$ ipython --no-banner

In [1]: import numpy as np

In [2]: import numpy.linalg as la

In [3]: np.set_printoptions(suppress=True, linewidth=200)

In [4]: rnd = lambda a: np.round(a, 1) + 0

In [5]: rng = np.random.default_rng(94)

In [6]: feats = np.array([[-3, 3, -1, -2, -2],
   ...:     [-1, 1, 3, -1, -3],
   ...:     [2, -3, -1, 1, -3],
   ...:     [3, -3, -2, 2, 1],
   ...:     [3, -2, 3, -1, 3],
   ...:     [0, -3, 0, 3, -2],
   ...:     [-3, 1, 1, 3, 1],
   ...:     [2, -3, 2, 3, -3],
   ...:     [1, -1, -3, -3, 2],
   ...:     [1, 2, -2, -3, 1],
   ...:     [-2, -3, 1, 0, 1],
   ...:     [-3, -2, 2, 3, -2],
   ...:     [-1, -1, 3, 2, 1],
   ...:     [3, -1, -2, 3, 2]]) * (rng.random((14, 5)) < 0.3)

In [7]: print(feats)
[[-3  0  0 -2  0]
 [-1  0  0  0  0]
 [ 0  0  0  1  0]
 [ 0  0 -2  2  0]
 [ 0 -2  0  0  0]
 [ 0  0  0  0 -2]
 [ 0  0  0  0  0]
 [ 0  0  2  0  0]
 [ 0 -1 -3  0  0]
 [ 1  2  0  0  0]
 [ 0  0  1  0  0]
 [ 0  0  0  0  0]
 [-1  0  0  2  0]
 [ 0  0 -2  0  0]]

In [8]: Xc = feats - feats.mean(axis=0)

In [9]: evecs = la.svd(Xc)[2][:2]

In [10]: out = Xc - Xc @ evecs.T @ evecs

In [11]: print(rnd(np.diag(evecs.T @ evecs)))
[0.5 0.1 0.9 0.5 0. ]

In [12]: rnd(out.std(axis=0))
Out[12]: array([0.5, 0.7, 0.2, 0.5, 0.5])

In [13]: K = np.loadtxt("w.csv", delimiter=",")

In [14]: print(K)
[[ -0.5   4.8   6.3  -5.4  -6.3   2.4  -0.8   0.2  -0.3   9.1   2.2   6.8]
 [ -1.6  -1.2   2.6  -2.   -0.2   0.    1.4   2.7  -0.1   2.5  -2.   -2.3]
 [  5.5   8.3  -4.8   3.3  -3.9   2.   -6.5  -9.2   0.5  -2.5   8.9  12.9]
 [ -2.5  -8.6  -2.9   2.9   7.5  -2.9   4.1   4.6   0.2  -6.6  -6.5 -12.7]
 [ -2.6  -1.7   4.   -2.9  -0.2   0.    2.3   3.8  -0.3   3.9  -2.9  -3.2]
 [ -0.3   1.    2.1  -1.5  -1.5   0.6  -0.1   0.5  -0.2   2.5   0.5   1.4]
 [ -3.7  -8.    0.3   0.6   6.   -2.5   4.6   6.3  -0.1  -2.6  -6.9 -12.1]
 [ -2.5  -4.6   1.6  -0.9   2.8  -1.3   3.2   4.5   0.1   0.   -4.6  -7.1]
 [  1.5   2.4  -0.7   0.3  -1.5   0.6  -1.5  -2.3   0.   -0.1   2.3   3.6]
 [ -6.4 -11.5   3.6  -2.1   7.   -3.    8.1  10.9  -0.6   0.  -11.5 -18.2]
 [ -1.    3.3   5.7  -5.   -4.7   1.8  -0.2   1.1  -0.2   7.7   0.9   4.1]
 [ -2.7  -7.5  -1.2   1.3   6.   -2.5   4.    4.8  -0.1  -3.9  -6.2 -11.1]
 [  2.2   6.8   2.5  -2.5  -5.9   2.4  -3.3  -3.5   0.1   5.    5.3   9.9]
 [ -2.   -6.8  -2.4   2.6   6.1  -2.3   3.4   3.5   0.2  -5.2  -5.2 -10.1]
 [ -4.   -9.6  -0.5   1.    7.4  -3.    5.5   7.   -0.1  -3.7  -8.6 -14.8]
 [  4.7   7.5  -3.2   2.1  -4.3   1.9  -5.6  -7.9   0.4  -1.2   8.   11.9]
 [  3.4   1.3  -7.1   5.6   2.   -0.7  -3.1  -5.6   0.3  -7.9   3.9   2.8]
 [ -1.   -0.4   1.4  -1.1   0.1  -0.1   0.9   1.3  -0.2   1.3  -0.8  -1. ]
 [  3.3   5.3  -2.7   1.8  -2.7   1.3  -4.   -5.7   0.3  -1.2   5.5   8.4]
 [  0.9  -3.2  -5.8   4.8   4.9  -2.   -0.1  -1.2   0.3  -7.8  -0.8  -4.2]
 [  1.9   6.7   2.5  -2.3  -5.9   2.4  -3.   -3.7   0.    5.2   5.3  10. ]
 [ -1.9   3.7   8.9  -7.4  -6.4   2.4   0.8   2.8  -0.3  11.9   0.2   4.4]
 [ -0.2  -6.6  -6.9   5.9   7.8  -3.1   1.7   0.6   0.4 -10.4  -3.3  -9.1]
 [  0.4   1.6   0.7  -0.5  -1.5   0.6  -0.8  -1.1  -0.1   1.1   1.4   2.4]]

In [15]: x = np.array([9, 2, -3, 8, 2, 6, -5, 7, 3, -7, -9, -3])

In [16]: h1 = np.maximum(K @ x, 0)

In [17]: rnd(np.tanh(K @ x))
Out[17]: array([-1., -1., -1.,  1., -1., -1.,  1.,  1., -1.,  1., -1.,  1., -1.,  1.,  1., -1.,  1., -1., -1.,  1., -1., -1.,  1., -1.])

In [18]: print(np.flatnonzero(h1 > 1e-9))
[ 3  6  7  9 11 13 14 16 19 22]
